$ python3 -q
>>> import numpy as np
>>> import numpy.linalg as la
>>> np.set_printoptions(precision=3, suppress=True, linewidth=100)
>>> data = np.loadtxt("run14.csv", delimiter=",")
>>> print(data)
[[  1.     -0.2    -0.3     0.1    -0.5    -0.636]
 [  1.1    -2.1    -0.8    -0.2    -0.4   -10.537]
 [ -0.7    -1.5     0.5     1.4     0.4    -7.714]
 [  1.      1.     -0.3     0.4     1.1     5.001]
 [ -1.      0.8    -1.8    -0.5     1.1     4.074]
 [  0.2    -0.3     1.7     0.3     0.5    -1.439]
 [  0.9    -0.9    -1.     -1.6    -0.6    -4.079]
 [  1.3     0.2    -0.6    -1.     -0.1     1.051]
 [  0.8     0.7    -2.      0.     -0.4     3.722]
 [  1.9     0.6     0.2    -0.2    -0.8     2.794]
 [ -0.4     0.1    -1.5     0.1    -1.8     0.514]
 [ -0.7    -0.6     0.5    -1.4     0.1    -3.026]
 [ -0.5    -0.9    -1.      1.3    -0.9    -4.053]
 [ -1.9     1.      0.2    -0.9     0.5     5.011]
 [ -0.2     0.      0.4     0.8     1.5    -0.219]
 [ -1.1    -0.1     2.4    -0.9    -1.2    -0.423]
 [  0.4     0.8     0.7     0.1     0.3     3.295]
 [  0.6     0.9     0.3     0.1     0.8     4.591]
 [ -0.2     0.8    -0.6    -0.7     0.9     4.214]
 [  0.8    -0.8     0.9    -1.1    -0.5    -3.98 ]
 [  0.4    -0.5    -0.6     0.     -2.3    -2.741]
 [ -1.4     0.6     1.3    -1.8     2.2     3.187]
 [  0.9     0.     -0.8     0.1     0.2     0.529]
 [  0.9    -0.7     0.6    -0.5     0.9    -2.932]
 [  0.8     0.     -1.2     0.     -0.9    -0.431]
 [  0.7    -0.6    -1.5     0.7    -0.4    -3.001]
 [  1.9    -0.7    -0.8     0.6    -0.3    -3.941]
 [ -0.4     0.6     0.8    -0.4     0.8     3.359]
 [ -0.6    -1.     -0.6    -0.4    -0.5    -4.679]
 [  0.5    -0.3     1.3    -1.9     0.7    -1.663]
 [ -0.4     1.     -1.5     0.      0.6     5.009]]
>>> Xc = data - data.mean(axis=0)
>>> evecs = la.svd(Xc)[2][:5]
>>> Y = Xc - Xc @ evecs.T @ evecs
>>> print(np.round(np.cov(Xc @ evecs.T, rowvar=False), 3) + 0)
[[16.857  0.     0.     0.     0.   ]
 [ 0.     1.582  0.     0.     0.   ]
 [ 0.     0.     0.728  0.     0.   ]
 [ 0.     0.     0.     0.638  0.   ]
 [ 0.     0.     0.     0.     0.51 ]]
